$ python -q
>>> import numpy as np
>>> np.set_printoptions(precision=2, suppress=True, linewidth=140, legacy="1.25")
>>> rd = lambda a: np.round(a, 2) + 0
>>> arr = np.load("layer15.npy")
>>> arr
array([[ 4., -1.,  2.],
       [ 0.,  1.,  0.],
       [ 0., -2.,  5.]])
>>> t3 = np.stack([arr, 2 * arr, arr[::-1]])
>>> t3.sum(axis=0)
array([[12., -5., 11.],
       [ 0.,  4.,  0.],
       [ 4., -7., 17.]])
>>> (t3 @ arr.T).shape
(3, 3, 3)
>>> Q, vecs = np.linalg.qr(arr[:, :1])[0], np.linalg.qr(arr[:, 1:])[0]
>>> sig = np.linalg.svd(Q.T @ vecs, compute_uv=False)
>>> rd(np.linalg.norm(Q @ Q.T - vecs @ vecs.T, 2))
1.0
>>> (sig > 0.9).sum()
0
>>> X = np.load("w.npy")
>>> X
array([[ 1.,  2.,  0.,  0.,  0.],
       [ 2.,  0.,  2.,  0.,  0.],
       [ 0.,  2.,  0.,  2.,  0.],
       [ 0.,  0.,  2., -1.,  2.],
       [ 0.,  0.,  0.,  2., -3.]])
>>> [round(float(np.linalg.det(X[:i, :i])), 2) + 0 for i in range(1, 6)]
[1.0, -4.0, -4.0, 20.0, -44.0]
>>> hat = np.triu(np.array([[1, 2, 0, 1, 2],
...     [2, 1, 2, 1, 1],
...     [2, 2, -1, -1, 0],
...     [1, 0, -1, -2, 2],
...     [0, 2, 1, 2, 0]]), 1) + np.eye(5)
>>> M2 = hat @ X @ np.linalg.inv(hat)
>>> hat @ X - X @ hat
array([[ 4., -2.,  2.,  0., -8.],
       [ 0.,  0.,  2.,  5., -5.],
       [ 0.,  0., -6., -1., -8.],
       [ 0.,  0.,  0.,  6., -4.],
       [ 0.,  0.,  0.,  0., -4.]])
>>> M2
array([[  5.,  -8.,  22.,  28., -62.],
       [  2.,   0.,   4.,   7., -19.],
       [  0.,   2.,  -6.,  -5.,   6.],
       [  0.,   0.,   2.,   5., -14.],
       [  0.,   0.,   0.,   2.,  -7.]])
>>> rd(np.linalg.det(M2))
-44.0
>>> np.linalg.matrix_rank(M2)
5
>>> rd(np.linalg.eigvals(arr))
array([4., 5., 1.])
>>> rd(np.linalg.eigvals(arr).sum().real)
10.0
>>> rd(np.linalg.det(arr.T))
20.0
>>> Q, _ = np.linalg.qr(np.array([[-1.3, -0.1, 0.8],
...     [0.2, -0.2, -0.8],
...     [-0.1, 0.3, -0.6],
...     [0.3, 0.7, 0.5]]))
>>> A = Q @ Q.T
>>> rd(A)
array([[ 0.94, -0.2 ,  0.09, -0.1 ],
       [-0.2 ,  0.38,  0.29, -0.33],
       [ 0.09,  0.29,  0.86,  0.16],
       [-0.1 , -0.33,  0.16,  0.82]])
>>> r = np.linalg.matrix_rank(A)
>>> r
3
>>> N = np.linalg.svd(A)[2][r:].T
>>> np.allclose(A @ N, 0)
True
>>> [int(np.linalg.matrix_rank(np.delete(A, i, axis=0))) for i in range(4)]
[3, 3, 3, 3]
>>> N.shape
(4, 1)
>>> rd(A @ N)
array([[0.],
       [0.],
       [0.],
       [0.]])
>>> rd(N[:, 0] / N[np.abs(N[:, 0]).round(6).argmax(), 0])
array([ 0.31,  1.  , -0.47,  0.53])
>>> feats = np.load("x.npy")
>>> feats
array([[ 0, -7,  0],
       [ 0,  0,  5],
       [ 8,  0,  0]])
>>> hat = np.triu(np.array([[2, 1, 3], [2, 2, 3], [3, 0, 0]]), 1) + np.eye(3)
>>> M2 = hat @ feats @ np.linalg.inv(hat)
>>> rd(np.poly(M2))
array([  1.,   0.,   0., 280.])
>>> rd(np.linalg.norm(feats, 1)), rd(np.linalg.norm(feats, np.inf))
(8.0, 8.0)
>>> rd(np.linalg.norm(feats, axis=0))
array([8., 7., 5.])
>>> rd(np.linalg.norm(feats[2], 1)), rd(np.linalg.norm(feats[2], np.inf))
(8.0, 8.0)
>>> data = np.load("test11.npy")
>>> rd(data)
array([[ 0.67, -0.3 , -0.36],
       [-0.3 ,  0.73, -0.33],
       [-0.36, -0.33,  0.61]])
>>> evals, vecs = np.linalg.eigvalsh(data)
Traceback (most recent call last):
  File "<python-input-45>", line 1, in <module>
    evals, vecs = np.linalg.eigvalsh(data)
    ^^^^^^^^^^^
ValueError: too many values to unpack (expected 2)
>>> evals, vecs = np.linalg.eigh(data)
>>> rd(evals.sum()), rd(np.trace(data))
(2.0, 2.0)
>>> rd(vecs @ np.diag(evals) @ vecs.T)
array([[ 0.67, -0.3 , -0.36],
       [-0.3 ,  0.73, -0.33],
       [-0.36, -0.33,  0.61]])
>>> np.unique(evals.round(6) + 0, return_counts=True)[1]
array([1, 2])
>>> rd(vecs.T @ vecs)
array([[1., 0., 0.],
       [0., 1., 0.],
       [0., 0., 1.]])
>>> rd(vecs.T @ data @ vecs)
array([[0., 0., 0.],
       [0., 1., 0.],
       [0., 0., 1.]])
>>> rd(evals)
array([0., 1., 1.])
>>> m1 = np.loadtxt("run16.csv", delimiter=",")
>>> rd(m1)
array([[ 1.33,  0.17, -1.13, -0.82, -0.41],
       [ 0.17,  0.86,  0.14,  0.23, -1.11],
       [-1.13,  0.14,  0.18, -1.61, -0.56],
       [-0.82,  0.23, -1.61,  1.45, -1.07],
       [-0.41, -1.11, -0.56, -1.07,  1.17]])
>>> rng = np.random.default_rng(65715)
>>> M2 = m1 + rng.integers(-2, 3, (5, 4)) @ rng.integers(-2, 3, (4, 5))
>>> rd(M2)
array([[ 3.33,  0.17,  2.87, -0.82, -6.41],
       [-6.83, -3.14,  0.14,  3.23,  9.89],
       [-8.13, -5.86,  4.18,  3.39,  6.44],
       [-4.82, -2.77,  4.39,  4.45,  0.93],
       [ 1.59, -3.11, -4.56,  2.93, -4.83]])
>>> np.linalg.matrix_rank(M2 - m1, tol=1e-8)
4
>>> np.argsort(-np.linalg.norm(m1, axis=0).round(6), kind="stable")[:3]
array([3, 4, 2])
>>> rd(np.linalg.norm(m1, 2) / np.linalg.norm(m1))
0.65
>>> np.linalg.cond(m1) > 100
True
>>> [round(float(x), 2) for x in np.linalg.svd(m1, compute_uv=False)[:3]]
[3.0, 2.0, 2.0]
>>> np.linalg.matrix_rank(m1, rtol=0.1)
4
>>> W0 = np.load("case10.npy")
>>> W0
array([[ -1,   1,  -3],
       [ -4,   0,  -4],
       [ -4,  -1,  -5],
       [ -6,  -2,  -5],
       [ -6,   0,  -2],
       [ -9,   2,  -1],
       [-10,  -1,  -2],
       [-10,   2,  -1],
       [ -7,   0,  -1],
       [ -7,  -2,   1],
       [ -8,  -1,   3],
       [-11,   2,   6],
       [-12,   2,   7],
       [ -9,   0,   6],
       [-10,  -3,   8],
       [ -9,  -3,   8]])
>>> vec = np.array([2, 5, 7])
>>> np.linalg.norm(W0 @ vec) <= np.linalg.norm(W0, 2) * np.linalg.norm(vec) + 1e-9
True
>>> vec @ W0
Traceback (most recent call last):
  File "<python-input-68>", line 1, in <module>
    vec @ W0
    ~~~~^~~~
ValueError: matmul: Input operand 1 has a mismatch in its core dimension 0, with gufunc signature (n?,k),(k,m?)->(n?,m?) (size 16 is different from 3)
>>> W0 @ vec
array([-18, -36, -48, -57, -26, -15, -39, -17, -21, -17,   0,  30,  35,  24,  21,  23])
>>> W0 @ (2 * vec)
array([ -36,  -72,  -96, -114,  -52,  -30,  -78,  -34,  -42,  -34,    0,   60,   70,   48,   42,   46])
>>> W0 @ np.ones(3)
array([ -3.,  -8., -10., -13.,  -8.,  -8., -13.,  -9.,  -8.,  -8.,  -6.,  -3.,  -3.,  -3.,  -5.,  -4.])
>>> np.sign((W0 @ vec).round(6))
array([-1, -1, -1, -1, -1, -1, -1, -1, -1, -1,  0,  1,  1,  1,  1,  1])
>>> (W0 @ vec).argmax()
12
>>> z = W0[:, 2] > np.median(W0[:, 2])
>>> u = W0[z].mean(axis=0) - W0[~z].mean(axis=0)
>>> rd((((W0 - W0.mean(axis=0)) @ u > 0) == z).mean())
0.94
>>> np.argsort(-np.abs(u).round(6), kind="stable")
array([2, 0, 1])
>>> ((W0 - W0.mean(axis=0)) @ u > 0).astype(int)
array([0, 0, 0, 0, 0, 0, 0, 0, 0, 0, 1, 1, 1, 1, 1, 1])
>>> M2 = np.c_[W0[:, :1] @ np.array([[5]]), np.array([2, 0, 2, 1, 2, 2, 0, 2, 2, 2, 2, 1, 2, 0, 2, 0])]
>>> M2
array([[ -5,   2],
       [-20,   0],
       [-20,   2],
       [-30,   1],
       [-30,   2],
       [-45,   2],
       [-50,   0],
       [-50,   2],
       [-35,   2],
       [-35,   2],
       [-40,   2],
       [-55,   1],
       [-60,   2],
       [-45,   0],
       [-50,   2],
       [-45,   0]])
>>> rd(np.linalg.lstsq(W0, M2[:, 0])[0])
array([5., 0., 0.])
>>> np.linalg.matrix_rank(np.c_[W0, M2])
4
>>> np.linalg.matrix_rank(M2)
2
>>> rd(np.linalg.norm(M2 - W0 @ np.linalg.lstsq(W0, M2)[0], axis=0))
array([0.  , 3.75])
>>> D = np.linalg.norm(W0[:, None] - W0[None], axis=-1)
>>> D.shape
(16, 16)
>>> Ac = W0 - W0.mean(axis=0)
>>> vecs = np.linalg.svd(Ac)[2][:2]
>>> M2 = Ac - Ac @ vecs.T @ vecs
>>> rd(np.cov(Ac @ vecs.T, rowvar=False))
array([[27.11,  0.  ],
       [ 0.  ,  4.38]])
>>> np.linalg.norm(M2, axis=1).round(6).argmax()
0
>>> M2 = np.array([[1, 2, 1, 1], [1, 0, 2, 0], [1, 1, 1, 1], [0, 1, 1, 2]])
>>> E = M2 - M2.T
>>> E
array([[ 0,  1,  0,  1],
       [-1,  0,  1, -1],
       [ 0, -1,  0,  0],
       [-1,  1,  0,  0]])
>>> Q, vecs = np.linalg.qr(E[:, :3])[0], np.linalg.qr(E[:, 3:])[0]
>>> sig = np.linalg.svd(Q.T @ vecs, compute_uv=False)
>>> rd(np.linalg.norm(Q @ Q.T - vecs @ vecs.T, 2))
1.0
>>> rd(sig)
array([0.87])
>>> rd(np.degrees(np.arccos(sig.clip(0, 1))))
array([30.])
>>> def softmax(z):
...     e = np.exp(z - z.max(axis=-1, keepdims=True))
...     return e / e.sum(axis=-1, keepdims=True)
... 
>>> rd(softmax(10 * E[2]))
array([0.33, 0.  , 0.33, 0.33])
>>> scores = E @ E.T / np.sqrt(4)
>>> softmax(scores).round(6).argmax(axis=1)
array([0, 1, 2, 3])
>>> u = np.array([-3, -1, -3, 1])
>>> M2 = E + np.outer(u, np.eye(4)[1])
>>> M2
array([[ 0., -2.,  0.,  1.],
       [-1., -1.,  1., -1.],
       [ 0., -4.,  0.,  0.],
       [-1.,  2.,  0.,  0.]])
